$ python3 -q
>>> import numpy as np
>>> import numpy.linalg as la
>>> np.set_printoptions(suppress=True, linewidth=140)
>>> M2 = np.array([[3, 3, 1], [2, 4, 2], [1, 3, 3]])
>>> m1 = np.triu(M2)
>>> m1
array([[3, 3, 1],
       [0, 4, 2],
       [0, 0, 3]])
>>> # triangular, det is the product of the diagonal
>>> Uu, sig = la.svd(m1)
Traceback (most recent call last):
  File "<python-input-7>", line 1, in <module>
    Uu, sig = la.svd(m1)
    ^^^^^^^
ValueError: too many values to unpack (expected 2)
>>> Uu, sig, Vh = la.svd(m1, full_matrices=False)
>>> np.round(np.cumsum(sig ** 2) / np.sum(sig ** 2), 3)
array([0.731, 0.911, 1.   ])
>>> Uu.shape, sig.shape, Vh.shape
((3, 3), (3,), (3, 3))
>>> np.allclose(Uu * sig @ Vh, m1)
True
>>> np.round(Uu.T @ Uu, 3) + 0
array([[1., 0., 0.],
       [0., 1., 0.],
       [0., 0., 1.]])
>>> sig.round(3)
array([5.923, 2.938, 2.068])
>>> np.round(Vh @ Vh.T, 3) + 0
array([[1., 0., 0.],
       [0., 1., 0.],
       [0., 0., 1.]])
>>> evals, vecs = la.eig(m1)
>>> np.round(np.sort(la.eigvals(m1.T)), 3)
array([3., 3., 4.])
>>> np.prod(evals)
np.float64(36.0)
>>> np.round(np.sort(la.eigvals(m1 @ m1)), 3)
array([ 9.,  9., 16.])
>>> m1 @ vecs[:, 0] - evals[0] * vecs[:, 0]
array([0., 0., 0.])
>>> np.round(np.sort(la.eigvals(la.inv(m1))), 3)
array([0.25 , 0.333, 0.333])
>>> evals
array([3., 4., 3.])
>>> rng = np.random.default_rng(9087)
>>> z = rng.permutation(3)
>>> z
array([0, 1, 2])
>>> M2 = m1[z][:, z]
>>> M2
array([[3, 3, 1],
       [0, 4, 2],
       [0, 0, 3]])
>>> np.trace(M2)
np.int64(10)
>>> np.diag(M2)
array([3, 4, 3])
>>> M2 = m1 / np.sqrt((m1 ** 2).mean(axis=1, keepdims=True))
>>> np.round(la.norm(M2, axis=1), 3)
array([1.732, 1.732, 1.732])
>>> M2[2].round(3)
array([0.   , 0.   , 1.732])
>>> vec = np.array([1, 0, -1])
>>> target = m1 @ vec
>>> beta, lr = np.zeros(3), 1 / la.norm(m1, 2) ** 2
>>> for i in range(40):
...     beta -= lr * m1.T @ (m1 @ beta - target)
...     if i % 10 == 0: print(i, round(la.norm(m1 @ beta - target), 3))
... 
0 3.072
10 0.273
20 0.058
30 0.015
>>> beta.round(3)
array([ 0.998,  0.001, -1.001])
>>> round(float(la.cond(m1)), 3)
2.864
>>> J = np.loadtxt("x.csv", delimiter=",")
>>> J
array([[-0.3,  1. , -0.5],
       [-0.6,  1.5, -0.4],
       [-2.5, -1.7, -1. ],
       [-0.1, -2. ,  1.1],
       [-0.7, -0.1,  0.2],
       [ 1.5,  4. ,  5.5],
       [-1.3,  0.5,  0.8],
       [ 0.8, -1.4,  0.4],
       [ 0.8,  0.5,  0. ],
       [-0.7, -0.3, -0.3],
       [ 1.5, -0.4, -1.2],
       [ 1. ,  1.6, -1.9],
       [-0.6,  1.9, -0.7],
       [-0.2,  0. ,  0.3],
       [ 0.8,  1.8, -0.7],
       [-0.7,  0.7,  1.2],
       [ 0. ,  0.8,  1.5],
       [-1.4,  0.2,  1.8],
       [-2.4,  1.5, -0.3],
       [ 0.8, -2. ,  0. ]])
>>> C2 = np.cov(J, rowvar=False)
>>> np.median(J, axis=0)
array([-0.25,  0.5 ,  0.  ])
>>> np.argwhere(np.triu(np.abs(np.corrcoef(J.T)) > 0.8, 1))
array([], shape=(0, 2), dtype=int64)
>>> C2.round(3)
array([[1.322, 0.275, 0.268],
       [0.275, 2.232, 0.777],
       [0.268, 0.777, 2.382]])
>>> np.argsort(-J.std(axis=0).round(6), kind="stable")
array([2, 1, 0])
>>> C2.shape
(3, 3)
>>> evals, vecs = la.eig(C2)
>>> evals.round(3)
array([3.167, 1.241, 1.528])
>>> np.round(np.sort(la.eigvals(la.inv(C2))), 3)
array([0.316, 0.654, 0.806])
>>> round(np.prod(evals), 3)
np.float64(6.007)
>>> np.round(np.sort(la.eigvals(C2 @ C2)), 3)
array([ 1.54 ,  2.336, 10.031])
>>> Xs = J - J.mean(axis=0)
>>> vecs = la.svd(Xs)[2][:1]
>>> M2 = Xs - Xs @ vecs.T @ vecs
>>> la.norm(M2, axis=1).round(6).argmax()
np.int64(11)
>>> np.round(np.cov(Xs @ vecs.T, rowvar=False), 3)
np.float64(3.167)
>>> np.round(np.diag(vecs.T @ vecs), 3)
array([0.041, 0.436, 0.522])
>>> np.round((Xs @ vecs.T).std(axis=0), 3)
array([1.735])
>>> X = np.array([[5, -10, 10, -10, -10, 0],
...     [-4, 8, -8, 8, 8, 0],
...     [-5, 10, -10, 10, 10, 0]])
>>> # looks like rank 1
>>> Uu, sig, Vh = la.svd(X)
>>> np.argmax(sig[:-1] / (sig[1:] + 1e-6)) + 1
np.int64(1)
>>> sig.round(3) + 0
array([33.496,  0.   ,  0.   ])
>>> M2 = Uu[:, :1] @ np.diag(sig[:1]) @ Vh[:1]
>>> np.round(la.norm(X - M2) / la.norm(X), 3)
np.float64(0.0)
>>> M2.round(3)
array([[  5., -10.,  10., -10., -10.,   0.],
       [ -4.,   8.,  -8.,   8.,   8.,   0.],
       [ -5.,  10., -10.,  10.,  10.,   0.]])
>>> la.matrix_rank(M2)
np.int64(1)
>>> np.abs(np.diag(la.qr(X)[1])) > 1e-9
array([ True, False, False])
>>> np.allclose(X[:-1].T @ la.lstsq(X[:-1].T, X[-1])[0], X[-1])
True
>>> la.lstsq(X[:-1].T, X[-1])[2]
np.int32(1)
>>> np.round(np.trace(la.pinv(X) @ X), 3)
np.float64(1.0)
>>> data = np.loadtxt("a.csv", delimiter=",")
>>> data
array([[230., 197.,  87., 207., 112., 128.],
       [197., 179.,  64., 179.,  87., 101.],
       [ 87.,  64.,  54.,  81.,  49.,  60.],
       [207., 179.,  81., 189., 101., 114.],
       [112.,  87.,  49., 101.,  78.,  64.],
       [128., 101.,  60., 114.,  64.,  81.]])
>>> Uu, sig, Vh = la.svd(data, full_matrices=False)
>>> np.round(Vh @ Vh.T, 3) + 0
array([[1., 0., 0., 0., 0., 0.],
       [0., 1., 0., 0., 0., 0.],
       [0., 0., 1., 0., 0., 0.],
       [0., 0., 0., 1., 0., 0.],
       [0., 0., 0., 0., 1., 0.],
       [0., 0., 0., 0., 0., 1.]])
>>> round(np.sqrt((sig ** 2).sum()), 3), np.round(la.norm(data), 3)
(np.float64(748.37), np.float64(748.37))
>>> np.round(Uu.T @ Uu, 3) + 0
array([[1., 0., 0., 0., 0., 0.],
       [0., 1., 0., 0., 0., 0.],
       [0., 0., 1., 0., 0., 0.],
       [0., 0., 0., 1., 0., 0.],
       [0., 0., 0., 0., 1., 0.],
       [0., 0., 0., 0., 0., 1.]])
>>> np.round(np.cumsum(sig ** 2) / np.sum(sig ** 2), 3)
array([0.996, 0.999, 1.   , 1.   , 1.   , 1.   ])
>>> np.round(np.abs(Vh[0]), 3)
array([0.554, 0.472, 0.218, 0.501, 0.275, 0.31 ])
